$ python -q
>>> import numpy as np
>>> np.set_printoptions(suppress=True, linewidth=200)
>>> X = np.load("mat.npy")
>>> X
array([[28.0011, -6.0091,  9.9298, 28.0289],
       [12.009 , -5.9939, -3.9716, 14.0378],
       [47.9786, 12.0232, 71.0025, 34.975 ],
       [13.9819,  8.9766, 34.    ,  6.9924]])
>>> left, sig, VT = np.linalg.svd(X)
>>> sig.round(4)
array([105.6481,  33.5845,   0.029 ,   0.0081])
>>> np.argmax(sig[:-1] / (sig[1:] + 1e-6)) + 1
np.int64(2)
>>> out = left[:, :2] @ np.diag(sig[:2]) @ VT[:2]
>>> np.linalg.matrix_rank(X, rtol=0.05)
np.int64(2)
>>> np.round(np.linalg.norm(X - out) / np.linalg.norm(X), 4)
np.float64(0.0003)
>>> round(float(np.linalg.norm(X - out, 2)), 4), round(float(sig[2]), 4)
(0.029, 0.029)
>>> f = np.array([-1, -2, 1])
>>> np.round(np.polyval(f, X[2]), 4)
array([-2396.9033,  -167.6037, -5182.36  , -1292.2006])
>>> np.round(np.convolve(X[2], f), 4)
array([ -47.9786, -107.9804,  -47.0703, -164.9568,    1.0525,   34.975 ])
>>> np.round(np.array([np.convolve(row, f, "same") for row in X]), 4)
array([[ -49.9931,   30.0895,  -53.8976,  -46.128 ],
       [ -18.0241,   27.9684,  -12.0885,  -32.0472],
       [-107.9804,  -47.0703, -164.9568,    1.0525],
       [ -36.9404,  -37.9713,  -66.0158,   20.0152]])
>>> out = np.array([[1], [2], [0]])
>>> W2 = np.array([[-3, -1, 0]])
>>> arr = out @ W2
>>> arr
array([[-3, -1,  0],
       [-6, -2,  0],
       [ 0,  0,  0]])
>>> # 2 groups of indices that never mix
>>> left, sig, VT = np.linalg.svd(arr, full_matrices=False)
>>> sig.round(4) + 0
array([7.0711, 0.    , 0.    ])
>>> np.round(VT @ VT.T, 4) + 0
array([[1., 0., 0.],
       [0., 1., 0.],
       [0., 0., 1.]])
>>> np.abs(left[:, 0]).round(6).argmax()
np.int64(1)
